>>> import numpy as np
>>> np.set_printoptions(suppress=True, linewidth=200)
>>> W0 = np.load("w.npy")
>>> W0
array([[ 17.6, -16.6,  -7.1],
       [ 16.6, -15.1,  -6.8],
       [ 14.7, -12.5,  -6.3],
       [ 12.3,  -9.3,  -5.6],
       [  6.9,  -1.8,  -3.6],
       [  6.4,  -1.1,  -3.3],
       [  4.7,   1.2,  -2.4],
       [  4.3,   1.6,  -2.2],
       [  3. ,   3.1,  -1.3],
       [  2.1,   3.7,  -0.4],
       [  2. ,   3.7,  -0.3],
       [  1.5,   3.1,   0.2],
       [  0.8,   1.3,   0.3],
       [  0.4,   0.7,   0.2],
       [ -0.3,  -0.4,  -0.2],
       [ -4.7,  -2.7,  -2.4],
       [-10.5,  -2.8,  -5.2],
       [-15.3,  -1.9,  -7.2],
       [-20.9,  -0.3,  -9.6],
       [-28.9,   2.6, -12.7],
       [-52.7,  13.8, -21.3],
       [-62.5,  19.1, -24.7],
       [-63.5,  19.6, -25. ],
       [-80.1,  29.3, -30.5]])
>>> labels = W0[:, 1] > np.median(W0[:, 1])
>>> r0 = W0[labels].mean(axis=0) - W0[~labels].mean(axis=0)
>>> labels.astype(int)
array([0, 0, 0, 0, 0, 0, 1, 1, 1, 1, 1, 1, 1, 0, 0, 0, 0, 0, 0, 1, 1, 1, 1, 1])
>>> x0 = np.array([0, 1, 0])
>>> y = W0 @ x0
>>> beta, lr = np.zeros(3), 1 / np.linalg.norm(W0, 2) ** 2
>>> for i in range(4):
...     beta -= lr * W0.T @ (W0 @ beta - y)
...     if i % 1 == 0: print(i, round(np.linalg.norm(W0 @ beta - y), 1))
... 
0 23.4
1 22.5
2 21.6
3 20.8
>>> beta.round(1) + 0
array([-0.3,  0.2,  0. ])
>>> B = np.array([[8, 1], [-6, -3], [-4, -3]])
>>> feats = np.kron(np.eye(3, dtype=int), B)
>>> feats
array([[ 8,  1,  0,  0,  0,  0],
       [-6, -3,  0,  0,  0,  0],
       [-4, -3,  0,  0,  0,  0],
       [ 0,  0,  8,  1,  0,  0],
       [ 0,  0, -6, -3,  0,  0],
       [ 0,  0, -4, -3,  0,  0],
       [ 0,  0,  0,  0,  8,  1],
       [ 0,  0,  0,  0, -6, -3],
       [ 0,  0,  0,  0, -4, -3]])
>>> theta = np.radians(30)
>>> r_ = np.eye(3)
>>> r_[1, 1] = r_[2, 2] = np.cos(theta)
>>> r_[1, 2], r_[2, 1] = -np.sin(theta), np.sin(theta)
>>> r_.round(1)
array([[ 1. ,  0. ,  0. ],
       [ 0. ,  0.9, -0.5],
       [ 0. ,  0.5,  0.9]])
>>> B = W0 @ r_.T
>>> np.allclose(W0 @ W0.T, B @ B.T)
True
>>> np.allclose(np.linalg.norm(W0, axis=1), np.linalg.norm(B, axis=1))
True
>>> blk = np.stack([r_, -3 * r_, r_[::-1]])
>>> (blk @ r_.T).shape
(3, 3, 3)
>>> np.linalg.matrix_rank(blk.reshape(3, -1))
np.int64(2)
>>> np.round(blk.sum(axis=0), 1)
array([[-2. ,  0.5,  0.9],
       [ 0. , -0.9,  0.5],
       [ 1. , -1. , -1.7]])
>>> F = np.load("a.npy")
>>> F
array([[1. , 0.5, 0.2, 0.1],
       [0.5, 1. , 0.5, 0.2],
       [0.2, 0.5, 1. , 0.5],
       [0.1, 0.2, 0.5, 1. ]])
>>> # symmetric, so the eigenvalues are real
>>> x0 = np.array([-2, 2, -2, -3])
>>> np.round(np.einsum("ij,j->i", F, x0), 1)
array([-1.7, -0.6, -2.9, -3.8])
>>> np.round(F @ (2 * x0), 1)
array([-3.4, -1.2, -5.8, -7.6])
>>> np.round((F * x0).sum(axis=1), 1)
array([-1.7, -0.6, -2.9, -3.8])
>>> np.linalg.norm(F @ x0) <= np.linalg.norm(F, 2) * np.linalg.norm(x0) + 1e-9
np.True_
>>> np.round(F @ x0, 1)
array([-1.7, -0.6, -2.9, -3.8])
>>> np.sign((F @ x0).round(6))
array([-1., -1., -1., -1.])
>>> round(float(F[0] @ F[1]), 1)
1.1
>>> round(np.linalg.norm(F) ** 2 / np.linalg.norm(F, 2) ** 2, 1)
np.float64(1.4)
>>> np.round(np.linalg.norm(F, 2), 1)
np.float64(2.0)
>>> np.round(np.linalg.norm(F, axis=1), 1)
array([1.1, 1.2, 1.2, 1.1])
>>> np.linalg.norm(F, axis=1).argmax()
np.int64(1)
